% python3 -q
>>> import numpy as np
>>> from numpy import linalg as LA
>>> np.set_printoptions(precision=3, suppress=True, linewidth=100, floatmode="fixed")
>>> K = np.load("case17.npy")
>>> K
array([[0.417, 0.083, 0.250, 0.417],
       [0.083, 0.017, 0.050, 0.083],
       [0.250, 0.050, 0.150, 0.250],
       [0.417, 0.083, 0.250, 0.417]])
>>> rk = LA.matrix_rank(K)
>>> rk
np.int64(1)
>>> N = LA.svd(K)[2][rk:].T
>>> np.round(K @ N, 3) + 0
array([[0.000, 0.000, 0.000],
       [0.000, 0.000, 0.000],
       [0.000, 0.000, 0.000],
       [0.000, 0.000, 0.000]])
>>> np.allclose(K @ N, 0)
True
>>> [int(LA.matrix_rank(np.delete(K, i, axis=0))) for i in range(4)]
[1, 1, 1, 1]
>>> N.shape
(4, 3)
>>> N @ N.T
array([[ 0.583, -0.083, -0.250, -0.417],
       [-0.083,  0.983, -0.050, -0.083],
       [-0.250, -0.050,  0.850, -0.250],
       [-0.417, -0.083, -0.250,  0.583]])
>>> [int(LA.matrix_rank(K[:, :j + 1])) for j in range(4)]
[1, 1, 1, 1]
>>> LA.matrix_rank(K.T @ K), LA.matrix_rank(K @ K.T)
(np.int64(1), np.int64(1))
>>> C2 = K.T @ K
>>> np.round(LA.svd(K, compute_uv=False) ** 2, 3) + 0
array([1.000, 0.000, 0.000, 0.000])
>>> np.diag(C2)
array([0.417, 0.017, 0.150, 0.417])
>>> C2
array([[0.417, 0.083, 0.250, 0.417],
       [0.083, 0.017, 0.050, 0.083],
       [0.250, 0.050, 0.150, 0.250],
       [0.417, 0.083, 0.250, 0.417]])
>>> np.trace(C2), (K ** 2).sum()
(np.float64(1.0), np.float64(1.0))
>>> np.unique(C2.round(6), axis=0).shape
(3, 4)
>>> np.abs(np.diag(LA.qr(C2)[1])) > 1e-9
array([ True, False, False, False])
>>> np.allclose(C2[:-1].T @ LA.lstsq(C2[:-1].T, C2[-1])[0], C2[-1])
True
>>> LA.lstsq(C2[:-1].T, C2[-1])[2]
np.int32(1)
>>> def softmax(z):
...     e = np.exp(z - z.max(axis=-1, keepdims=True))
...     return e / e.sum(axis=-1, keepdims=True)
... 
>>> softmax(K).sum(axis=1)
array([1.000, 1.000, 1.000, 1.000])
>>> softmax(10 * K[0])
array([0.450, 0.016, 0.085, 0.450])
>>> scores = K @ K.T / np.sqrt(4)
>>> softmax(scores).round(6).argmax(axis=1)
array([0, 0, 0, 0])
>>> softmax(scores + np.triu(np.full(scores.shape, -np.inf), 1))
array([[1.000, 0.000, 0.000, 0.000],
       [0.508, 0.492, 0.000, 0.000],
       [0.350, 0.317, 0.333, 0.000],
       [0.265, 0.225, 0.244, 0.265]])
>>> softmax(scores)
array([[0.265, 0.225, 0.244, 0.265],
       [0.253, 0.245, 0.249, 0.253],
       [0.259, 0.235, 0.247, 0.259],
       [0.265, 0.225, 0.244, 0.265]])
